$ python -q
>>> import numpy as np
>>> from numpy import linalg as LA
>>> np.set_printoptions(precision=3, suppress=True, linewidth=160, floatmode="fixed")
>>> rd = lambda a: np.round(a, 3) + 0
>>> X = np.loadtxt("w.csv", delimiter=",")
>>> X
array([[ 0.000, -2.000,  0.000, -2.000,  0.000, -2.000],
       [-2.000, -2.000, -2.000, -2.000, -2.000, -2.000],
       [-1.000,  0.000, -1.000,  0.000, -1.000,  0.000],
       [ 0.000, -2.000,  0.000, -2.000,  0.000, -2.000],
       [-2.000, -2.000, -2.000, -2.000, -2.000, -2.000],
       [-1.000,  0.000, -1.000,  0.000, -1.000,  0.000]])
>>> left, s, Vt = LA.svd(X)
>>> np.argmax(s[:-1] / (s[1:] + 1e-6)) + 1
np.int64(2)
>>> M2 = left[:, :2] @ np.diag(s[:2]) @ Vt[:2]
>>> LA.matrix_rank(X, rtol=0.05)
np.int64(2)
>>> rd(X @ LA.pinv(X) @ X)
array([[ 0.000, -2.000,  0.000, -2.000,  0.000, -2.000],
       [-2.000, -2.000, -2.000, -2.000, -2.000, -2.000],
       [-1.000,  0.000, -1.000,  0.000, -1.000,  0.000],
       [ 0.000, -2.000,  0.000, -2.000,  0.000, -2.000],
       [-2.000, -2.000, -2.000, -2.000, -2.000, -2.000],
       [-1.000,  0.000, -1.000,  0.000, -1.000,  0.000]])
>>> np.unique(X.round(6), axis=0).shape
(3, 6)
>>> np.abs(np.diag(LA.qr(X)[1])) > 1e-9
array([ True,  True, False, False, False, False])
>>> try:
...     LA.inv(X)
... except LA.LinAlgError as e:
...     print(repr(e))
... 
LinAlgError('Singular matrix')
>>> rk = LA.matrix_rank(X)
>>> rk
np.int64(2)
>>> N = LA.svd(X)[2][rk:].T
>>> np.allclose(X @ N, 0)
True
>>> LA.matrix_rank(X.T @ X), LA.matrix_rank(X @ X.T)
(np.int64(2), np.int64(2))
>>> rd(N @ N.T)
array([[ 0.667,  0.000, -0.333,  0.000, -0.333,  0.000],
       [ 0.000,  0.667,  0.000, -0.333,  0.000, -0.333],
       [-0.333,  0.000,  0.667,  0.000, -0.333,  0.000],
       [ 0.000, -0.333,  0.000,  0.667,  0.000, -0.333],
       [-0.333,  0.000, -0.333,  0.000,  0.667,  0.000],
       [ 0.000, -0.333,  0.000, -0.333,  0.000,  0.667]])
>>> [int(LA.matrix_rank(X[:, :j + 1])) for j in range(6)]
[1, 2, 2, 2, 2, 2]
>>> rd(X @ N)
array([[0.000, 0.000, 0.000, 0.000],
       [0.000, 0.000, 0.000, 0.000],
       [0.000, 0.000, 0.000, 0.000],
       [0.000, 0.000, 0.000, 0.000],
       [0.000, 0.000, 0.000, 0.000],
       [0.000, 0.000, 0.000, 0.000]])
>>> [int(LA.matrix_rank(X[:i])) for i in range(1, len(X) + 1)]
[1, 2, 2, 2, 2, 2]
>>> [int(LA.matrix_rank(np.delete(X, i, axis=0))) for i in range(6)]
[2, 2, 2, 2, 2, 2]
>>> M2 = X / LA.norm(X, axis=1, keepdims=True)
>>> gram = M2 @ M2.T
>>> np.argwhere(np.triu(np.abs(gram) > 0.95, 1))
array([[0, 3],
       [1, 4],
       [2, 5]])
>>> (gram - 2 * np.eye(6)).round(6).argmax(axis=1)
array([3, 4, 5, 0, 1, 2])
>>> W0 = np.load("data.npy")
>>> W0
array([[0.000, 5.000, 3.000, 4.000, 0.000],
       [5.000, 0.000, 0.000, 0.000, 0.000],
       [3.000, 0.000, 0.000, 0.000, 0.000],
       [4.000, 0.000, 0.000, 0.000, 0.000],
       [0.000, 0.000, 0.000, 0.000, 0.000]])
>>> x0 = np.array([3, 0, 2, 0, 2])
>>> (W0 * x0).sum(axis=1)
array([ 6.000, 15.000,  9.000, 12.000,  0.000])
>>> np.sign((W0 @ x0).round(6))
array([1.000, 1.000, 1.000, 1.000, 0.000])
>>> np.einsum("ij,j->i", W0, x0)
array([ 6.000, 15.000,  9.000, 12.000,  0.000])
>>> W0 @ x0
array([ 6.000, 15.000,  9.000, 12.000,  0.000])
>>> W0 * x0
array([[ 0.000,  0.000,  6.000,  0.000,  0.000],
       [15.000,  0.000,  0.000,  0.000,  0.000],
       [ 9.000,  0.000,  0.000,  0.000,  0.000],
       [12.000,  0.000,  0.000,  0.000,  0.000],
       [ 0.000,  0.000,  0.000,  0.000,  0.000]])
>>> W0 @ np.eye(5)[1]
array([5.000, 0.000, 0.000, 0.000, 0.000])
>>> hat = np.triu(np.array([[1, 0, 3, 3, 1],
...     [0, 1, 1, 1, 2],
...     [3, 3, 0, 0, 0],
...     [0, 3, 0, 2, 0],
...     [3, 3, 3, 3, 3]]), 1) + np.eye(5)
>>> M2 = hat @ W0 @ LA.inv(hat)
>>> rd(LA.det(M2))
np.float64(0.0)
>>> LA.matrix_rank(M2)
np.int64(2)
>>> rd(np.poly(M2))
array([  1.000,   0.000, -50.000,   0.000,   0.000,   0.000])
>>> M2 = np.array([[5, 2, 2, 2, 3],
...     [2, 0, 4, 4, 2],
...     [4, 3, 1, 5, 2],
...     [4, 4, 4, 4, 5],
...     [2, 2, 4, 3, 4]])
>>> A = M2 - M2.T
>>> A
array([[ 0,  0, -2, -2,  1],
       [ 0,  0,  1,  0,  0],
       [ 2, -1,  0,  1, -2],
       [ 2,  0, -1,  0,  2],
       [-1,  0,  2, -2,  0]])
>>> rd(LA.svd(A, compute_uv=False))
array([3.896, 3.896, 1.955, 1.955, 0.000])
>>> A - A[0]
array([[ 0,  0,  0,  0,  0],
       [ 0,  0,  3,  2, -1],
       [ 2, -1,  2,  3, -3],
       [ 2,  0,  1,  2,  1],
       [-1,  0,  4,  0, -1]])
>>> LA.matrix_rank(A)
np.int64(4)
>>> A.sum(axis=0)
array([ 3, -1,  0, -3,  1])
>>> rd(LA.norm(A))
np.float64(6.164)
>>> A[5]
Traceback (most recent call last):
  File "<python-input-50>", line 1, in <module>
    A[5]
    ~^^^
IndexError: index 5 is out of bounds for axis 0 with size 5
>>> np.diff(A, axis=0)
array([[ 0,  0,  3,  2, -1],
       [ 2, -1, -1,  1, -2],
       [ 0,  1, -1, -1,  4],
       [-3,  0,  3, -2, -2]])
>>> LA.rank(A)
Traceback (most recent call last):
  File "<python-input-52>", line 1, in <module>
    LA.rank(A)
    ^^^^^^^
AttributeError: module 'numpy.linalg' has no attribute 'rank'
>>> LA.cond(A) > 100
np.True_
>>> rd(LA.norm(A, 2) / LA.norm(A))
np.float64(0.632)
>>> np.argsort(-LA.norm(A, axis=0).round(6), kind="stable")[:3]
array([2, 0, 3])
>>> [round(float(x), 3) for x in LA.svd(A, compute_uv=False)[:3]]
[3.896, 3.896, 1.955]
>>> left, s, Vt = LA.svd(A)
>>> np.argmax(s[:-1] / (s[1:] + 1e-6)) + 1
np.int64(4)
>>> M2 = left[:, :4] @ np.diag(s[:4]) @ Vt[:4]
>>> LA.matrix_rank(A, rtol=0.05)
np.int64(4)
>>> rd(LA.norm(A - M2, 2)), rd(s[4])
(np.float64(0.0), np.float64(0.0))
>>> LA.matrix_rank(M2)
np.int64(4)
>>> rd(LA.norm(A - M2) / LA.norm(A))
np.float64(0.0)
>>> rk = LA.matrix_rank(A)
>>> rk
np.int64(4)
>>> N = LA.svd(A)[2][rk:].T
>>> [int(LA.matrix_rank(np.delete(A, i, axis=0))) for i in range(5)]
[4, 4, 3, 4, 4]
>>> LA.matrix_rank(A.T @ A), LA.matrix_rank(A @ A.T)
(np.int64(4), np.int64(4))
>>> rd(N @ N.T)
array([[ 0.069,  0.241,  0.000, -0.034, -0.069],
       [ 0.241,  0.845,  0.000, -0.121, -0.241],
       [ 0.000,  0.000,  0.000,  0.000,  0.000],
       [-0.034, -0.121,  0.000,  0.017,  0.034],
       [-0.069, -0.241,  0.000,  0.034,  0.069]])
>>> [int(LA.matrix_rank(A[:i])) for i in range(1, len(A) + 1)]
[1, 2, 3, 4, 4]
>>> N.shape
(5, 1)
>>> left, s, Vt = LA.svd(A)
>>> evecs = Vt[:(s > 1e-8).sum()]
>>> rng = np.random.default_rng(5432)
>>> x0 = A[1] + -1 * A[4] + rng.integers(2) * np.eye(5)[3]
>>> x0
array([ 1.000,  0.000, -1.000,  3.000,  0.000])
>>> rd(LA.norm(x0 - evecs.T @ evecs @ x0))
np.float64(0.131)
>>> np.allclose(evecs.T @ evecs @ x0, x0)
False
>>> rd(np.diag(evecs.T @ evecs))
array([0.931, 0.155, 1.000, 0.983, 0.931])
>>> feats = np.array([[0, 3, 2, 2, 1],
...     [3, 0, 2, 2, 2],
...     [2, 2, 4, 2, 2],
...     [2, 2, 2, 2, 2],
...     [1, 2, 2, 2, 0]])
>>> np.flatnonzero(LA.matrix_power((W0 != 0) + (W0.T != 0) + np.eye(5), 5)[4])
array([4])
>>> (W0 != 0).astype(int)
array([[0, 1, 1, 1, 0],
       [1, 0, 0, 0, 0],
       [1, 0, 0, 0, 0],
       [1, 0, 0, 0, 0],
       [0, 0, 0, 0, 0]])
>>> arr, _ = LA.qr(np.array([[1.4, 0.5, 1.8], [0.1, -1.2, 1.6], [-1.1, 0.4, 0.4]]))
>>> rd(arr)
array([[-0.785,  0.323,  0.529],
       [-0.056, -0.887,  0.458],
       [ 0.617,  0.330,  0.714]])
>>> t3 = np.stack([arr, 2 * arr, arr[::-1]])
>>> t3.shape
(3, 3, 3)
>>> LA.matrix_rank(t3.reshape(3, -1))
np.int64(2)
>>> (t3 @ arr.T).shape
(3, 3, 3)
>>> rd(t3.sum(axis=0))
array([[-1.738,  1.299,  2.300],
       [-0.224, -3.548,  1.834],
       [ 1.065,  1.314,  2.672]])
>>> rd(LA.norm(t3, axis=(1, 2)))
array([1.732, 3.464, 1.732])
>>> rd(np.einsum("bij,cij->bc", t3, t3))
array([[ 3.000,  6.000,  1.000],
       [ 6.000, 12.000,  2.000],
       [ 1.000,  2.000,  3.000]])
>>> x0 = np.array([-2, -2, -2])
>>> rd(LA.inv(arr))
array([[-0.785, -0.056,  0.617],
       [ 0.323, -0.887,  0.330],
       [ 0.529,  0.458,  0.714]])
>>> rd(arr.T @ (arr @ x0))
array([-2.000, -2.000, -2.000])
>>> rd(np.sort(np.abs(np.degrees(np.angle(LA.eigvals(arr))))))
array([  0.000, 168.182, 168.182])
>>> rd(LA.det(arr))
np.float64(1.0)
>>> rd(LA.norm(x0)), rd(LA.norm(arr @ x0))
(np.float64(3.464), np.float64(3.464))
>>> [p for p in range(1, 25) if np.allclose(LA.matrix_power(arr, p), np.eye(3))]
[]
>>> M2 = LA.inv(arr)
>>> rd(LA.cond(arr))
np.float64(1.0)
>>> rd(LA.pinv(arr))
array([[-0.785, -0.056,  0.617],
       [ 0.323, -0.887,  0.330],
       [ 0.529,  0.458,  0.714]])
>>> rd(arr @ arr.T)
array([[1.000, 0.000, 0.000],
       [0.000, 1.000, 0.000],
       [0.000, 0.000, 1.000]])
>>> rd(arr[:, 2] @ arr[:, 0])
np.float64(0.0)
>>> F = np.load("run17.npy")
>>> F
array([[-2,  1, -2,  0],
       [ 0,  1, -1,  2],
       [ 0,  0,  0,  0],
       [ 0,  0,  0, -2]])
>>> left, s, Vt = LA.svd(F)
>>> rd(s)
array([3.404, 2.639, 0.668, 0.000])
>>> M2 = left[:, :3] @ np.diag(s[:3]) @ Vt[:3]
>>> LA.matrix_rank(M2)
np.int64(3)
>>> rd(LA.norm(F - M2, 2)), rd(s[3])
(np.float64(0.0), np.float64(0.0))
>>> rd(LA.norm(F - M2) / LA.norm(F))
np.float64(0.0)
>>> LA.matrix_rank(F, rtol=0.05)
np.int64(3)
>>> rd(np.abs(F - M2).max())
np.float64(0.0)
>>> rd(M2)
array([[-2.000,  1.000, -2.000,  0.000],
       [ 0.000,  1.000, -1.000,  2.000],
       [ 0.000,  0.000,  0.000,  0.000],
       [ 0.000,  0.000,  0.000, -2.000]])
>>> left, s, Vt = LA.svd(F)
>>> evecs = Vt[:(s > 1e-8).sum()]
>>> x0 = F[2] + -1 * F[0] + rng.integers(2) * np.eye(4)[0]
>>> x0
array([ 3.000, -1.000,  2.000,  0.000])
>>> LA.matrix_rank(np.vstack([F, x0]))
np.int64(4)
>>> rd(LA.norm(x0 - evecs.T @ evecs @ x0))
np.float64(0.333)
>>> rd(evecs.T @ evecs)
array([[ 0.889,  0.222,  0.222,  0.000],
       [ 0.222,  0.556, -0.444,  0.000],
       [ 0.222, -0.444,  0.556,  0.000],
       [ 0.000,  0.000,  0.000,  1.000]])
>>> rd(np.diag(evecs.T @ evecs))
array([0.889, 0.556, 0.556, 1.000])
>>> x0 = np.array([7, 2, 0, 8])
>>> (F * x0).sum(axis=1)
array([-12,  18,   0, -16])
>>> np.sign((F @ x0).round(6))
array([-1,  1,  0, -1])
>>> F @ np.eye(4)[0]
array([-2.000,  0.000,  0.000,  0.000])
>>> F * x0
array([[-14,   2,   0,   0],
       [  0,   2,   0,  16],
       [  0,   0,   0,   0],
       [  0,   0,   0, -16]])
>>> M = np.load("a.npy")
>>> M
array([[ 0.030,  0.280, -1.090,  1.590, -0.460,  0.400],
       [-2.210,  0.620, -3.310, -0.050,  0.100,  1.340],
       [ 0.470,  2.190, -1.240, -1.080, -3.690, -1.280],
       [ 2.540, -1.440,  4.140, -1.460,  2.160, -1.640],
       [ 4.040, -2.070,  5.730,  1.210,  1.980, -1.730],
       [-1.480,  0.090, -0.070, -0.730, -0.720,  0.570],
       [ 0.190, -0.790,  0.160,  2.360,  0.880,  0.790]])
>>> rd(LA.norm(M, 2) / LA.norm(M))
np.float64(0.869)
>>> [round(float(x), 3) for x in LA.svd(M, compute_uv=False)[:3]]
[10.767, 4.952, 3.319]
>>> LA.cond(M) > 100
np.True_
>>> rd(np.trace(LA.pinv(M) @ M))
np.float64(4.0)
>>> np.abs(np.diag(LA.qr(M)[1])) > 1e-9
array([ True,  True,  True,  True, False, False])
>>> x0 = np.array([1, -2, 1, -1, -2])
>>> rd(LA.svd(A, compute_uv=False))
array([3.896, 3.896, 1.955, 1.955, 0.000])
>>> x0 @ A @ x0
np.int64(0)
>>> Q = LA.solve(np.eye(5) - A, np.eye(5) + A)
>>> rd(Q @ Q.T)
array([[1.000, 0.000, 0.000, 0.000, 0.000],
       [0.000, 1.000, 0.000, 0.000, 0.000],
       [0.000, 0.000, 1.000, 0.000, 0.000],
       [0.000, 0.000, 0.000, 1.000, 0.000],
       [0.000, 0.000, 0.000, 0.000, 1.000]])
>>> rd(LA.det(Q))
np.float64(1.0)
>>> rd(LA.norm(M[6] - M[4]))
np.float64(7.508)
>>> rd(LA.norm(M, axis=1))
array([2.041, 4.246, 4.793, 5.929, 7.862, 1.892, 2.767])
>>> M[6] @ M[4]
np.float64(6.551)
>>> rd(LA.norm(M) ** 2 / LA.norm(M, 2) ** 2)
np.float64(1.323)
>>> rd(LA.norm(M[6], 1)), rd(LA.norm(M[6], np.inf))
(np.float64(5.17), np.float64(2.36))
>>> rd(LA.norm(M, 1)), rd(LA.norm(M, np.inf))
(np.float64(15.74), np.float64(16.76))
>>> rd(LA.norm(M, "nuc"))
np.float64(20.423)
>>> left, s, Vt = LA.svd(M)
>>> evecs = Vt[:(s > 1e-8).sum()]
>>> x0 = M[1] + 4 * M[3] + rng.integers(2) * np.eye(6)[1]
>>> rd(x0)
array([ 7.950, -5.140, 13.250, -5.890,  8.740, -5.220])
>>> rd(LA.norm(x0 - evecs.T @ evecs @ x0))
np.float64(0.0)
>>> rd(np.diag(evecs.T @ evecs))
array([0.731, 0.241, 0.906, 0.920, 0.883, 0.319])
>>> LA.matrix_rank(np.vstack([M, x0]))
np.int64(4)
>>> np.allclose(evecs.T @ evecs @ x0, x0)
True
>>> E = np.loadtxt("m.csv", delimiter=",")
>>> E
array([[ 5.000,  6.000,  7.000,  8.000],
       [ 9.000, 10.000, 11.000, 12.000],
       [13.000, 14.000, 15.000, 16.000],
       [17.000, 18.000, 19.000, 20.000]])
>>> left, s, Vt = LA.svd(E)
>>> rd(s)
array([53.270,  1.502,  0.000,  0.000])
>>> M2 = left[:, :2] @ np.diag(s[:2]) @ Vt[:2]
>>> LA.matrix_rank(E, rtol=0.05)
np.int64(1)
>>> rd(LA.norm(E - M2, 2)), rd(s[2])
(np.float64(0.0), np.float64(0.0))
>>> hat = np.triu(np.array([[-7, -3, -8, 6], [-1, -8, 6, -1], [-1, 8, -3, -3], [1, 1, 4, 8]]), 1) + np.eye(4)
>>> M2 = hat @ E @ LA.inv(hat)
>>> hat @ E - E @ hat
array([[-29.000, -19.000, -35.000, -47.000],
       [ 61.000,  93.000,  83.000,  65.000],
       [-51.000, -15.000, -37.000, -79.000],
       [  0.000,  51.000,  28.000, -27.000]])
>>> M2
array([[  -24.000,  -100.000,   376.000,  1136.000],
       [   70.000,   286.000, -1074.000, -3268.000],
       [  -38.000,  -154.000,   578.000,  1764.000],
       [   17.000,    69.000,  -259.000,  -790.000]])
>>> rd(np.poly(M2))
array([  1.000, -50.000, -80.000,   0.000,   0.000])
>>> np.trace(M2), np.trace(E)
(np.float64(50.0), np.float64(50.0))
